$ python3 -q
>>> import numpy as np
>>> np.set_printoptions(precision=2, suppress=True, linewidth=200, floatmode="fixed")
>>> K = np.load("sample14.npy")
>>> K
array([[0, 2, 2],
       [2, 2, 2],
       [2, 0, 1]])
>>> np.kron(np.eye(2, dtype=int), K)
array([[0, 2, 2, 0, 0, 0],
       [2, 2, 2, 0, 0, 0],
       [2, 0, 1, 0, 0, 0],
       [0, 0, 0, 0, 2, 2],
       [0, 0, 0, 2, 2, 2],
       [0, 0, 0, 2, 0, 1]])
>>> np.einsum("ij,ji->", K, K)
np.int64(21)
>>> np.einsum("ii->", K)
np.int64(3)
>>> proj = np.triu(np.array([[2, 1, 2], [0, 0, 1], [1, 0, 2]]), 1) + np.eye(3)
>>> B = proj @ K @ np.linalg.inv(proj)
>>> np.poly(B)
array([ 1.00, -3.00, -6.00,  4.00])
>>> A = np.load("out17.npy")
>>> A
array([[ 0.50, -0.50,  0.60,  1.01],
       [-0.40,  1.00, -0.20, -2.00],
       [-1.10, -1.10, -1.10,  2.17],
       [ 1.60,  0.20,  0.00, -0.38],
       [-0.30, -0.20, -1.50,  0.38],
       [ 0.00,  1.10, -0.40, -2.19],
       [-1.40, -2.40,  0.50,  4.76],
       [-1.30,  0.40,  1.30, -0.81],
       [-0.50,  0.00,  0.50, -0.03],
       [-0.10,  0.70,  0.80, -1.41],
       [-0.80,  3.30, -0.90, -6.61],
       [-0.10, -0.30,  1.50,  0.62],
       [ 0.90,  0.00,  0.50,  0.01],
       [ 0.40,  0.00,  0.70,  0.02],
       [ 0.80, -0.90,  0.30,  1.79],
       [ 1.10, -0.20, -0.40,  0.42],
       [-0.60,  1.80,  0.10, -3.59],
       [ 0.40,  1.70,  2.00, -3.38],
       [-0.30, -0.70, -1.10,  1.40],
       [-0.70, -1.50, -1.10,  3.02],
       [ 1.70,  2.30,  0.10, -4.57],
       [ 1.50,  0.10,  1.50, -0.19],
       [-0.90, -0.20,  0.80,  0.40],
       [ 0.00, -0.80,  0.50,  1.58]])
>>> Ac = A - A.mean(axis=0)
>>> U, s, Vt = np.linalg.svd(Ac, full_matrices=False)
>>> print(np.round(Ac.mean(axis=0), 2) + 0)
[0.00 0.00 0.00 0.00]
>>> np.searchsorted(np.cumsum(s ** 2) / (s ** 2).sum(), 0.9) + 1
np.int64(2)
>>> Vt[0] * np.sign(Vt[0, np.abs(Vt[0]).argmax()])
array([-0.07, -0.45, -0.03,  0.89])
>>> (np.sign(U[:, 0]) == np.sign(U[0, 0])).astype(int)
array([1, 0, 1, 0, 1, 0, 1, 0, 1, 0, 0, 1, 1, 1, 1, 1, 0, 0, 1, 1, 0, 0, 1, 1])
>>> print(np.linalg.matrix_rank(Ac))
4
